$ ipython --no-banner

In [1]: import numpy as np

In [2]: np.set_printoptions(precision=2, suppress=True, linewidth=100)

In [3]: rd = lambda a: np.round(a, 2) + 0

In [4]: M = np.loadtxt("run16.csv", delimiter=",")

In [5]: M
Out[5]: 
array([[1.  , 0.9 , 0.81, 0.73, 0.66, 0.59, 0.53, 0.48, 0.43, 0.39, 0.35, 0.31, 0.28, 0.25, 0.23],
       [0.9 , 1.  , 0.9 , 0.81, 0.73, 0.66, 0.59, 0.53, 0.48, 0.43, 0.39, 0.35, 0.31, 0.28, 0.25],
       [0.81, 0.9 , 1.  , 0.9 , 0.81, 0.73, 0.66, 0.59, 0.53, 0.48, 0.43, 0.39, 0.35, 0.31, 0.28],
       [0.73, 0.81, 0.9 , 1.  , 0.9 , 0.81, 0.73, 0.66, 0.59, 0.53, 0.48, 0.43, 0.39, 0.35, 0.31],
       [0.66, 0.73, 0.81, 0.9 , 1.  , 0.9 , 0.81, 0.73, 0.66, 0.59, 0.53, 0.48, 0.43, 0.39, 0.35],
       [0.59, 0.66, 0.73, 0.81, 0.9 , 1.  , 0.9 , 0.81, 0.73, 0.66, 0.59, 0.53, 0.48, 0.43, 0.39],
       [0.53, 0.59, 0.66, 0.73, 0.81, 0.9 , 1.  , 0.9 , 0.81, 0.73, 0.66, 0.59, 0.53, 0.48, 0.43],
       [0.48, 0.53, 0.59, 0.66, 0.73, 0.81, 0.9 , 1.  , 0.9 , 0.81, 0.73, 0.66, 0.59, 0.53, 0.48],
       [0.43, 0.48, 0.53, 0.59, 0.66, 0.73, 0.81, 0.9 , 1.  , 0.9 , 0.81, 0.73, 0.66, 0.59, 0.53],
       [0.39, 0.43, 0.48, 0.53, 0.59, 0.66, 0.73, 0.81, 0.9 , 1.  , 0.9 , 0.81, 0.73, 0.66, 0.59],
       [0.35, 0.39, 0.43, 0.48, 0.53, 0.59, 0.66, 0.73, 0.81, 0.9 , 1.  , 0.9 , 0.81, 0.73, 0.66],
       [0.31, 0.35, 0.39, 0.43, 0.48, 0.53, 0.59, 0.66, 0.73, 0.81, 0.9 , 1.  , 0.9 , 0.81, 0.73],
       [0.28, 0.31, 0.35, 0.39, 0.43, 0.48, 0.53, 0.59, 0.66, 0.73, 0.81, 0.9 , 1.  , 0.9 , 0.81],
       [0.25, 0.28, 0.31, 0.35, 0.39, 0.43, 0.48, 0.53, 0.59, 0.66, 0.73, 0.81, 0.9 , 1.  , 0.9 ],
       [0.23, 0.25, 0.28, 0.31, 0.35, 0.39, 0.43, 0.48, 0.53, 0.59, 0.66, 0.73, 0.81, 0.9 , 1.  ]])

In [6]: # symmetric, so the eigenvalues are real

In [7]: rd(np.sort(np.abs(np.linalg.eigvals(M))))
Out[7]: array([0.05, 0.05, 0.06, 0.06, 0.07, 0.09, 0.1 , 0.12, 0.15, 0.19, 0.3 , 0.5 , 1.  , 2.69, 9.56])

In [8]: rd(np.abs(np.linalg.eigvals(M)).max())
Out[8]: np.float64(9.56)

In [9]: np.allclose(M, M.T)
Out[9]: True
